% python3 -q
>>> import numpy as np
>>> from numpy import linalg as LA
>>> np.set_printoptions(precision=1, suppress=True, linewidth=120)
>>> def rd(a):
...     return np.round(a, 1) + 0
... 
>>> A = np.loadtxt("sample6.csv", delimiter=",")
>>> A
array([[ 1., -3.,  2.],
       [ 1., -3.,  2.]])
>>> # row 1 repeats row 0
>>> rd(A @ LA.pinv(A) @ A)
array([[ 1., -3.,  2.],
       [ 1., -3.,  2.]])
>>> np.allclose(A[:-1].T @ LA.lstsq(A[:-1].T, A[-1])[0], A[-1])
True
>>> LA.lstsq(A[:-1].T, A[-1])[2]
np.int32(1)
>>> rd(np.trace(LA.pinv(A) @ A))
np.float64(1.0)
>>> U, sv, Vh = LA.svd(A)
>>> rd(sv)
array([5.3, 0. ])
>>> A2 = U[:, :1] @ np.diag(sv[:1]) @ Vh[:1]
>>> LA.matrix_rank(A2)
np.int64(1)
>>> rd(LA.norm(A - A2, 2)), rd(sv[1])
(np.float64(0.0), np.float64(0.0))
>>> data = np.array([[-3, 2, -2, 3], [0, -2, 2, -3], [0, -1, -3, 1], [-2, 2, 1, -2]])
>>> data
array([[-3,  2, -2,  3],
       [ 0, -2,  2, -3],
       [ 0, -1, -3,  1],
       [-2,  2,  1, -2]])
>>> rng = np.random.default_rng(86295)
>>> idx = rng.permutation(4)
>>> A2 = data[:, idx] * rng.choice([-1, 1], 4)
>>> A2
array([[ 3, -3,  2, -2],
       [-3,  0, -2,  2],
       [ 1,  0, -1, -3],
       [-2, -2,  2,  1]])
>>> U, _, Vh = LA.svd(data.T @ A2)
>>> idx
array([3, 0, 1, 2])
>>> print(rd(np.abs(LA.eigvals(data)).max()))
4.8
>>> data @ data
array([[  3,  -2,  19, -23],
       [  6,  -4, -13,  14],
       [ -2,   7,   8,  -2],
       [ 10, -13,   3,  -7]])
>>> (data + data.T) / 2
array([[-3. ,  1. , -1. ,  0.5],
       [ 1. , -2. ,  0.5, -0.5],
       [-1. ,  0.5, -3. ,  1. ],
       [ 0.5, -0.5,  1. , -2. ]])
>>> LA.matrix_power(data, 4)
array([[-271,  434,  166,   26],
       [ 160, -269,  104, -266],
       [   0,   58,  -71,  142],
       [-124,  144,  362, -369]])
>>> rd(np.sort(np.abs(LA.eigvals(data))))
array([1.3, 2.5, 4.8, 4.8])
>>> rd(LA.det(data))
np.float64(75.0)
>>> W1 = np.array([[2, -1], [-1, -6], [8, -1], [2, 1]])
>>> c = np.array([4, 1])
>>> hid = np.maximum(data @ W1 + c, 0)
>>> (hid > 0).astype(int)
array([[0, 0],
       [1, 1],
       [0, 1],
       [1, 0]])
>>> hid
array([[ 0,  0],
       [16,  8],
       [ 0, 11],
       [ 2,  0]])
>>> Z = np.array([[2, 1], [1, 0]])
>>> (hid @ Z).round(6).argmax(axis=1)
array([0, 0, 0, 0])
>>> print(rd(LA.det(2 * data)), rd(LA.det(data)))
1200.0 75.0
>>> print(np.kron(np.eye(2, dtype=int), data))
[[-3  2 -2  3  0  0  0  0]
 [ 0 -2  2 -3  0  0  0  0]
 [ 0 -1 -3  1  0  0  0  0]
 [-2  2  1 -2  0  0  0  0]
 [ 0  0  0  0 -3  2 -2  3]
 [ 0  0  0  0  0 -2  2 -3]
 [ 0  0  0  0  0 -1 -3  1]
 [ 0  0  0  0 -2  2  1 -2]]
>>> rd(LA.det(data[::-1]))
np.float64(75.0)
>>> rd(LA.eigvals(data).sum().real)
np.float64(-10.0)
>>> np.einsum("ij,ji->", data, data)
np.int64(0)
>>> rd(LA.eigvals(data))
array([-3.1+3.7j, -3.1-3.7j, -1.3+0.j , -2.5+0.j ])
